% ipython --no-banner

In [1]: import numpy as np

In [2]: np.set_printoptions(precision=2, suppress=True, linewidth=160, sign=" ")

In [3]: def tidy(a):
   ...:     return np.round(a, 2) + 0
   ...: 

In [4]: A = np.load("mat.npy")

In [5]: print(A)
[[ 6  6  6  0  6  0  0  0  0  6 -6 -6  3]
 [ 6  6  6  0  6  0  0  0  0  6 -6 -6  3]
 [ 6  6  6  0  6  0  0  0  0  6 -6 -6  3]
 [ 2  2  2  0  2  0  0  0  0  2 -2 -2  1]
 [ 0  0  0  0  0  0  0  0  0  0  0  0  0]
 [ 6  6  6  0  6  0  0  0  0  6 -6 -6  3]
 [ 0  0  0  0  0  0  0  0  0  0  0  0  0]
 [ 2  2  2  0  2  0  0  0  0  2 -2 -2  1]]

In [6]: # columns 0 and 1 are equal

In [7]: rank = np.linalg.matrix_rank(A)

In [8]: print(rank)
1

In [9]: N = np.linalg.svd(A)[2][rank:].T

In [10]: print([int(np.linalg.matrix_rank(A[:i])) for i in range(1, len(A) + 1)])
[1, 1, 1, 1, 1, 1, 1, 1]

In [11]: print(N.shape)
(13, 12)

In [12]: print(np.linalg.matrix_rank(A.T @ A), np.linalg.matrix_rank(A @ A.T))
1 1

In [13]: print([int(np.linalg.matrix_rank(A[:, :j + 1])) for j in range(13)])
[1, 1, 1, 1, 1, 1, 1, 1, 1, 1, 1, 1, 1]

In [14]: Uu, s, vt = np.linalg.svd(A)

In [15]: V = vt[:(s > 1e-8).sum()]

In [16]: rng = np.random.default_rng(3679)

In [17]: vec = A[3] + -1 * A[0] + rng.integers(2) * np.eye(13)[1]

In [18]: print(vec)
[-4. -3. -4.  0. -4.  0.  0.  0.  0. -4.  4.  4. -2.]

In [19]: print(np.allclose(V.T @ V @ vec, vec))
False

In [20]: Uu, s, vt = np.linalg.svd(A)

In [21]: print(np.argmax(s[:-1] / (s[1:] + 1e-6)) + 1)
1

In [22]: A2 = Uu[:, :1] @ np.diag(s[:1]) @ vt[:1]

In [23]: print(np.linalg.matrix_rank(A2))
1

In [24]: print(tidy(np.linalg.norm(A - A2, 2)), tidy(s[1]))
0.0 0.0

In [25]: print(np.linalg.matrix_rank(A, rtol=0.05))
1

In [26]: A2 = A[0, 0] * A[1:] - np.outer(A[1:, 0], A[0])

In [27]: print(A2)
[[ 0  0  0  0  0  0  0  0  0  0  0  0  0]
 [ 0  0  0  0  0  0  0  0  0  0  0  0  0]
 [ 0  0  0  0  0  0  0  0  0  0  0  0  0]
 [ 0  0  0  0  0  0  0  0  0  0  0  0  0]
 [ 0  0  0  0  0  0  0  0  0  0  0  0  0]
 [ 0  0  0  0  0  0  0  0  0  0  0  0  0]
 [ 0  0  0  0  0  0  0  0  0  0  0  0  0]]

In [28]: print(np.flatnonzero(~A2.round(6).any(axis=1)))
[ 0  1  2  3  4  5  6]

In [29]: print(np.linalg.matrix_rank(A2), np.linalg.matrix_rank(A))
0 1

In [30]: print(np.linalg.matrix_rank(A, rtol=0.1))
1

In [31]: print([round(float(x), 2) for x in np.linalg.svd(A, compute_uv=False)[:3]])
[33.2, 0.0, 0.0]

In [32]: W0 = np.load("layer15.npy")

In [33]: print(W0)
[[ 0 -2  1 -1  3 -1  2 -1  1 -3 -1]
 [ 0  0  2  0 -1 -2 -3 -2  2  3  0]
 [ 0  0  0  1  3 -2 -3 -2  2  0  0]
 [ 0  0  0  0 -1  1  2 -3 -2  1  1]
 [ 0  0  0  0  0 -1 -3  0 -2  2  0]
 [ 0  0  0  0  0  0  2  1  0  1  3]
 [ 0  0  0  0  0  0  0  3 -2  1  0]
 [ 0  0  0  0  0  0  0  0  3  0  0]
 [ 0  0  0  0  0  0  0  0  0  3  2]
 [ 0  0  0  0  0  0  0  0  0  0 -2]
 [ 0  0  0  0  0  0  0  0  0  0  0]]

In [34]: # rows and columns are dependent

In [35]: Uu, s, vt = np.linalg.svd(W0)

In [36]: V = vt[:(s > 1e-8).sum()]

In [37]: vec = W0[10] + -2 * W0[5] + rng.integers(2) * np.eye(11)[5]

In [38]: print(vec)
[ 0.  0.  0.  0.  0.  0. -4. -2.  0. -2. -6.]

In [39]: print(tidy(np.linalg.norm(vec - V.T @ V @ vec)))
0.0

In [40]: print(tidy(np.diag(V.T @ V)))
[ 0.  1.  1.  1.  1.  1.  1.  1.  1.  1.  1.]

In [41]: print(tidy(W0 @ np.linalg.pinv(W0) @ W0))
[[ 0. -2.  1. -1.  3. -1.  2. -1.  1. -3. -1.]
 [ 0.  0.  2.  0. -1. -2. -3. -2.  2.  3.  0.]
 [ 0.  0.  0.  1.  3. -2. -3. -2.  2.  0.  0.]
 [ 0.  0.  0.  0. -1.  1.  2. -3. -2.  1.  1.]
 [ 0.  0.  0.  0.  0. -1. -3.  0. -2.  2.  0.]
 [ 0.  0.  0.  0.  0.  0.  2.  1.  0.  1.  3.]
 [ 0.  0.  0.  0.  0.  0.  0.  3. -2.  1.  0.]
 [ 0.  0.  0.  0.  0.  0.  0.  0.  3.  0.  0.]
 [ 0.  0.  0.  0.  0.  0.  0.  0.  0.  3.  2.]
 [ 0.  0.  0.  0.  0.  0.  0.  0.  0.  0. -2.]
 [ 0.  0.  0.  0.  0.  0.  0.  0.  0.  0.  0.]]

In [42]: print(tidy(np.trace(np.linalg.pinv(W0) @ W0)))
10.0

In [43]: print(np.abs(np.diag(np.linalg.qr(W0)[1])) > 1e-9)
[False False False False False False False False False False False]

In [44]: W0.inv()
Traceback (most recent call last):
  Cell In[44], line 1
    W0.inv()
AttributeError: 'numpy.ndarray' object has no attribute 'inv'


In [45]: print(np.linalg.matrix_power(W0, 2))
[[  0   0  -4   1   6  -2 -10  10 -13   3   4]
 [  0   0   0   2   6  -3  -7 -15   6  -1  -8]
 [  0   0   0   0  -1  -2 -11 -14  -8   8  -1]
 [  0   0   0   0   0   1   5   7 -11  -5  -3]
 [  0   0   0   0   0   0  -2 -10   6 -10 -11]
 [  0   0   0   0   0   0   0   6  -1   2  -2]
 [  0   0   0   0   0   0   0   0   9  -6  -6]
 [  0   0   0   0   0   0   0   0   0   9   6]
 [  0   0   0   0   0   0   0   0   0   0  -6]
 [  0   0   0   0   0   0   0   0   0   0   0]
 [  0   0   0   0   0   0   0   0   0   0   0]]

In [46]: print(W0 @ W0)
[[  0   0  -4   1   6  -2 -10  10 -13   3   4]
 [  0   0   0   2   6  -3  -7 -15   6  -1  -8]
 [  0   0   0   0  -1  -2 -11 -14  -8   8  -1]
 [  0   0   0   0   0   1   5   7 -11  -5  -3]
 [  0   0   0   0   0   0  -2 -10   6 -10 -11]
 [  0   0   0   0   0   0   0   6  -1   2  -2]
 [  0   0   0   0   0   0   0   0   9  -6  -6]
 [  0   0   0   0   0   0   0   0   0   9   6]
 [  0   0   0   0   0   0   0   0   0   0  -6]
 [  0   0   0   0   0   0   0   0   0   0   0]
 [  0   0   0   0   0   0   0   0   0   0   0]]

In [47]: J = np.load("data.npy")

In [48]: print(J)
[[ 9.42  3.13 -1.44  6.72  4.17]
 [ 8.44  3.51  0.97  5.21  1.86]
 [ 9.29  3.34  0.84  5.49  2.18]
 [ 9.54  4.03 -1.21  7.38  1.79]
 [ 8.95  4.71  0.46  5.25  3.41]
 [ 8.85  3.49 -0.19  6.02  3.13]
 [ 9.84  2.39  0.45  6.17  3.9 ]
 [ 9.16  4.9  -0.82  4.73  3.76]
 [ 8.14  4.1   1.46  4.43  6.7 ]
 [ 8.8   2.61 -0.14  8.44  2.67]
 [ 9.08  2.38  0.37  4.8   4.52]
 [ 8.47  3.68  0.36  8.5   2.21]
 [ 9.25  1.56  0.73  4.1   2.36]
 [ 8.51  4.58 -0.51  6.28  2.4 ]
 [ 8.33  2.51  0.15  6.5   0.77]
 [ 9.98  1.53 -0.79  5.79  5.27]
 [ 5.41  1.84  0.88  5.11  3.27]
 [10.66  3.17 -0.35  5.85  3.8 ]
 [ 8.25  1.47  0.31  6.16  0.58]
 [ 8.71  3.1  -0.6   8.16  3.97]
 [ 9.31  3.01 -0.83  7.57  3.69]
 [ 9.    2.55  0.9   5.6   1.78]
 [ 7.85  5.22 -0.57  6.05  1.86]
 [ 8.35  3.41 -1.2   7.39  3.02]
 [10.4   3.11  0.58  4.77  3.73]
 [10.45  2.78 -1.05  7.01  3.16]
 [10.62  2.39 -0.84  4.66  1.21]
 [ 8.81  4.02 -0.98  4.96  2.98]
 [ 8.66  2.75 -0.15  5.67 -0.11]
 [10.21  2.05  0.58  6.1   3.82]
 [ 9.55  3.7   0.33  6.16  3.36]
 [ 7.91  3.81 -0.71  5.62  4.53]
 [ 8.88  4.87  0.5   6.06  4.41]
 [ 7.76  3.75 -0.28  4.5   3.84]
 [ 7.53  2.08  0.63  6.6   3.29]
 [ 7.59  3.3   1.63  4.74  3.8 ]
 [ 8.21  2.97  0.52  6.28  2.58]
 [ 9.48  1.79  2.56  3.95  2.04]
 [ 8.03  4.31  0.24  4.51  1.63]
 [10.01  3.02 -2.57  5.48  4.79]
 [ 9.75  3.13  1.19  6.25  3.67]
 [ 7.72  0.93 -0.39  5.4   2.97]
 [ 8.74  2.91 -1.17  6.79  2.42]
 [ 8.57  3.5  -1.76  4.88  2.52]
 [ 8.92  3.26 -0.11  7.28  1.95]]

In [49]: Q, V = np.linalg.qr(J[:, :4])[0], np.linalg.qr(J[:, 4:])[0]

In [50]: s = np.linalg.svd(Q.T @ V, compute_uv=False)

In [51]: print((s > 0.9).sum())
1
